$ python3 -q
>>> import numpy as np
>>> np.set_printoptions(precision=4, suppress=True, linewidth=120, floatmode="fixed")
>>> X = np.array([[0, 0, 0, 2, 0, 2, 0, 2, 0, 2, 0],
...     [1, 0, 0, 1, 0, 2, 2, 2, 0, 1, 2],
...     [0, 2, 2, 2, 0, 0, 0, 2, 10, 1, 1],
...     [2, 0, 2, 0, 1, 1, 0, 2, 10, 1, 1],
...     [2, 1, 1, 1, 1, 0, 1, 2, 5, 1, 2]])
>>> rng = np.random.default_rng(804)
>>> other = X + rng.integers(-2, 3, (5, 1)) @ rng.integers(-2, 3, (1, 11))
>>> other
array([[ 0,  0,  0,  2,  0,  2,  0,  2,  0,  2,  0],
       [ 5,  4, -4,  3,  0, -2,  0,  4, -4,  5,  6],
       [ 0,  2,  2,  2,  0,  0,  0,  2, 10,  1,  1],
       [ 4,  2,  0,  1,  1, -1, -1,  3,  8,  3,  3],
       [ 2,  1,  1,  1,  1,  0,  1,  2,  5,  1,  2]])
>>> other - X
array([[ 0,  0,  0,  0,  0,  0,  0,  0,  0,  0,  0],
       [ 4,  4, -4,  2,  0, -4, -2,  2, -4,  4,  4],
       [ 0,  0,  0,  0,  0,  0,  0,  0,  0,  0,  0],
       [ 2,  2, -2,  1,  0, -2, -1,  1, -2,  2,  2],
       [ 0,  0,  0,  0,  0,  0,  0,  0,  0,  0,  0]])
>>> t = np.radians(180)
>>> R = np.eye(11)
>>> R[0, 0] = R[7, 7] = np.cos(t)
>>> R[0, 7], R[7, 0] = -np.sin(t), np.sin(t)
>>> R.round(4) + 0
array([[-1.0000,  0.0000,  0.0000,  0.0000,  0.0000,  0.0000,  0.0000,  0.0000,  0.0000,  0.0000,  0.0000],
       [ 0.0000,  1.0000,  0.0000,  0.0000,  0.0000,  0.0000,  0.0000,  0.0000,  0.0000,  0.0000,  0.0000],
       [ 0.0000,  0.0000,  1.0000,  0.0000,  0.0000,  0.0000,  0.0000,  0.0000,  0.0000,  0.0000,  0.0000],
       [ 0.0000,  0.0000,  0.0000,  1.0000,  0.0000,  0.0000,  0.0000,  0.0000,  0.0000,  0.0000,  0.0000],
       [ 0.0000,  0.0000,  0.0000,  0.0000,  1.0000,  0.0000,  0.0000,  0.0000,  0.0000,  0.0000,  0.0000],
       [ 0.0000,  0.0000,  0.0000,  0.0000,  0.0000,  1.0000,  0.0000,  0.0000,  0.0000,  0.0000,  0.0000],
       [ 0.0000,  0.0000,  0.0000,  0.0000,  0.0000,  0.0000,  1.0000,  0.0000,  0.0000,  0.0000,  0.0000],
       [ 0.0000,  0.0000,  0.0000,  0.0000,  0.0000,  0.0000,  0.0000, -1.0000,  0.0000,  0.0000,  0.0000],
       [ 0.0000,  0.0000,  0.0000,  0.0000,  0.0000,  0.0000,  0.0000,  0.0000,  1.0000,  0.0000,  0.0000],
       [ 0.0000,  0.0000,  0.0000,  0.0000,  0.0000,  0.0000,  0.0000,  0.0000,  0.0000,  1.0000,  0.0000],
       [ 0.0000,  0.0000,  0.0000,  0.0000,  0.0000,  0.0000,  0.0000,  0.0000,  0.0000,  0.0000,  1.0000]])
>>> other = X @ R.T
>>> np.round(np.linalg.det(R), 4), np.trace(R)
(np.float64(1.0), np.float64(7.0))
